In [1]: import numpy as np

In [2]: np.set_printoptions(precision=2, suppress=True, linewidth=100)

In [3]: rng = np.random.default_rng(980001)

In [4]: th = rng.uniform(0, 2 * np.pi, 29)

In [5]: Q, _ = np.linalg.qr(np.array([[0.9, 0.2], [-2.4, 2.5], [-1.8, -1.5], [0.1, 0.4]]))

In [6]: E = 10 * np.c_[np.cos(th), np.sin(th)] @ Q.T

In [7]: E
Out[7]: 
array([[-3.17,  0.07,  9.38, -1.4 ],
       [ 1.48, -9.84, -0.83, -0.57],
       [-3.35,  3.06,  8.84, -1.11],
       [-3.35,  3.23,  8.78, -1.08],
       [-3.3 ,  4.93,  8.01, -0.85],
       [-1.85,  9.62,  1.99,  0.38],
       [-3.3 ,  1.53,  9.23, -1.27],
       [-0.26,  9.57, -2.68,  1.07],
       [ 3.35, -3.32, -8.75,  1.07],
       [ 2.49,  3.78, -8.77,  1.58],
       [ 1.13, -9.91,  0.24, -0.73],
       [ 1.83,  6.03, -7.61,  1.56],
       [-3.23,  0.7 ,  9.34, -1.35],
       [ 2.89,  1.88, -9.26,  1.52],
       [-3.35,  3.07,  8.84, -1.1 ],
       [-3.34,  2.35,  9.05, -1.19],
       [-1.37, -7.17,  6.67, -1.5 ],
       [-2.75,  8.05,  5.25, -0.22],
       [-0.72, -8.4 ,  5.19, -1.37],
       [-3.35,  3.  ,  8.86, -1.11],
       [-3.2 ,  0.36,  9.37, -1.37],
       [-3.3 ,  4.95,  7.99, -0.85],
       [ 3.31, -1.73, -9.19,  1.25],
       [-2.1 , -5.23,  8.11, -1.58],
       [-3.3 ,  4.96,  7.99, -0.84],
       [-3.25,  5.54,  7.63, -0.75],
       [-3.24,  0.76,  9.33, -1.34],
       [ 0.42, -9.67,  2.28, -1.02],
       [-2.17,  9.27,  3.06,  0.19]])

In [8]: rk = np.linalg.matrix_rank(E)

In [9]: rk
Out[9]: np.int64(2)

In [10]: N = np.linalg.svd(E)[2][rk:].T

In [11]: N.shape
Out[11]: (4, 2)

In [12]: np.allclose(E @ N, 0)
Out[12]: True

In [13]: [int(np.linalg.matrix_rank(E[:i])) for i in range(1, len(E) + 1)]
Out[13]: 
[1,
 2,
 2,
 2,
 2,
 2,
 2,
 2,
 2,
 2,
 2,
 2,
 2,
 2,
 2,
 2,
 2,
 2,
 2,
 2,
 2,
 2,
 2,
 2,
 2,
 2,
 2,
 2,
 2]

In [14]: cent = E[[27, 2]].astype(float)

In [15]: for _ in range(3):
    ...:     idx = np.linalg.norm(E[:, None] - cent, axis=-1).argmin(axis=1)
    ...:     cent = np.array([E[idx == j].mean(axis=0) for j in range(2)])
    ...: 

In [16]: idx
Out[16]: array([1, 0, 1, 1, 1, 1, 1, 1, 0, 0, 0, 0, 1, 0, 1, 1, 0, 1, 0, 1, 1, 1, 0, 1, 1, 1, 1, 0, 1])

In [17]: np.abs(cent[1] - cent[0]).argmax()
Out[17]: np.int64(2)

In [18]: np.bincount(idx)
Out[18]: array([10, 19])

In [19]: cent
Out[19]: 
array([[ 1.48, -3.84, -3.  ,  0.18],
       [-2.9 ,  3.67,  7.28, -0.83]])
